$ python -q
>>> import numpy as np
>>> import numpy.linalg as la
>>> np.set_printoptions(precision=2, suppress=True, linewidth=120, legacy="1.25")
>>> M2 = np.array([[3, -2, 3, -3, 1],
...     [2, 0, 3, 3, 0],
...     [2, 0, -1, -1, 1],
...     [0, -1, 1, 3, 0],
...     [-3, 1, 3, 2, 3]])
>>> M2[-1] = M2[0]
>>> M = M2 + 0.1 * np.eye(5)
>>> M
array([[ 3.1, -2. ,  3. , -3. ,  1. ],
       [ 2. ,  0.1,  3. ,  3. ,  0. ],
       [ 2. ,  0. , -0.9, -1. ,  1. ],
       [ 0. , -1. ,  1. ,  3.1,  0. ],
       [ 3. , -2. ,  3. , -3. ,  1.1]])
>>> rng = np.random.default_rng(53193)
>>> labels = rng.permutation(5)
>>> labels
array([3, 4, 1, 2, 0])
>>> M2 = M[labels][:, labels]
>>> M2
array([[ 3.1,  0. , -1. ,  1. ,  0. ],
       [-3. ,  1.1, -2. ,  3. ,  3. ],
       [ 3. ,  0. ,  0.1,  3. ,  2. ],
       [-1. ,  1. ,  0. , -0.9,  2. ],
       [-3. ,  1. , -2. ,  3. ,  3.1]])
>>> t = np.radians(180)
>>> Rm = np.eye(5)
>>> Rm[1, 1] = Rm[0, 0] = np.cos(t)
>>> Rm[1, 0], Rm[0, 1] = -np.sin(t), np.sin(t)
>>> Rm.round(2) + 0
array([[-1.,  0.,  0.,  0.,  0.],
       [ 0., -1.,  0.,  0.,  0.],
       [ 0.,  0.,  1.,  0.,  0.],
       [ 0.,  0.,  0.,  1.,  0.],
       [ 0.,  0.,  0.,  0.,  1.]])
>>> M2 = M @ Rm.T
>>> np.abs(M2 - M).max(axis=0)
array([6.2, 4. , 0. , 0. , 0. ])
>>> round(float(la.det(Rm)), 2), np.trace(Rm)
(1.0, 1.0)
>>> Z = 5 * np.array([[1.5, 0.6, -0.3, -0.6], [0.3, 0.9, 0.2, -0.7]])
>>> labels = rng.integers(0, 2, 21)
>>> W0 = Z[labels] + rng.normal(size=(21, 4))
>>> W0.round(2) + 0
array([[ 7.61,  2.2 , -1.26, -2.85],
       [ 8.75,  3.57, -1.27, -3.75],
       [ 6.37,  2.57, -2.29, -3.05],
       [ 0.95,  4.75,  0.9 , -4.74],
       [ 7.71,  3.  , -0.88, -3.59],
       [ 3.87,  5.15,  0.83, -3.05],
       [ 7.18,  3.54, -1.04, -2.79],
       [ 4.11,  4.82,  0.83, -1.17],
       [-0.64,  4.48, -0.04, -3.26],
       [ 1.55,  4.4 ,  2.01, -1.95],
       [ 1.12,  6.11,  0.68, -3.95],
       [ 7.75,  2.27, -0.73, -3.04],
       [ 7.2 ,  2.52, -2.41, -4.64],
       [ 6.68,  3.35, -1.2 , -4.39],
       [ 5.93,  3.68, -2.49, -3.05],
       [ 7.07,  2.61,  0.  , -2.09],
       [ 2.36,  5.21,  1.47, -2.67],
       [ 7.76,  2.09, -0.39, -3.26],
       [ 8.87,  3.73, -1.04, -4.21],
       [ 6.18,  3.78, -1.29, -2.43],
       [ 7.31,  1.57, -2.34, -1.3 ]])
>>> Xc = W0 - W0.mean(axis=0)
>>> left, s, Vt = la.svd(Xc, full_matrices=False)
>>> np.round((s ** 2).sum() ** 2 / (s ** 4).sum(), 2)
1.48
>>> la.matrix_rank(Xc)
4
>>> s
array([14.17,  4.68,  4.14,  2.68])
>>> np.abs(Vt[-1])
array([0.1 , 0.79, 0.5 , 0.36])
>>> np.abs(Vt[0]).argmax()
0
>>> np.round(Xc.mean(axis=0), 2) + 0
array([0., 0., 0., 0.])
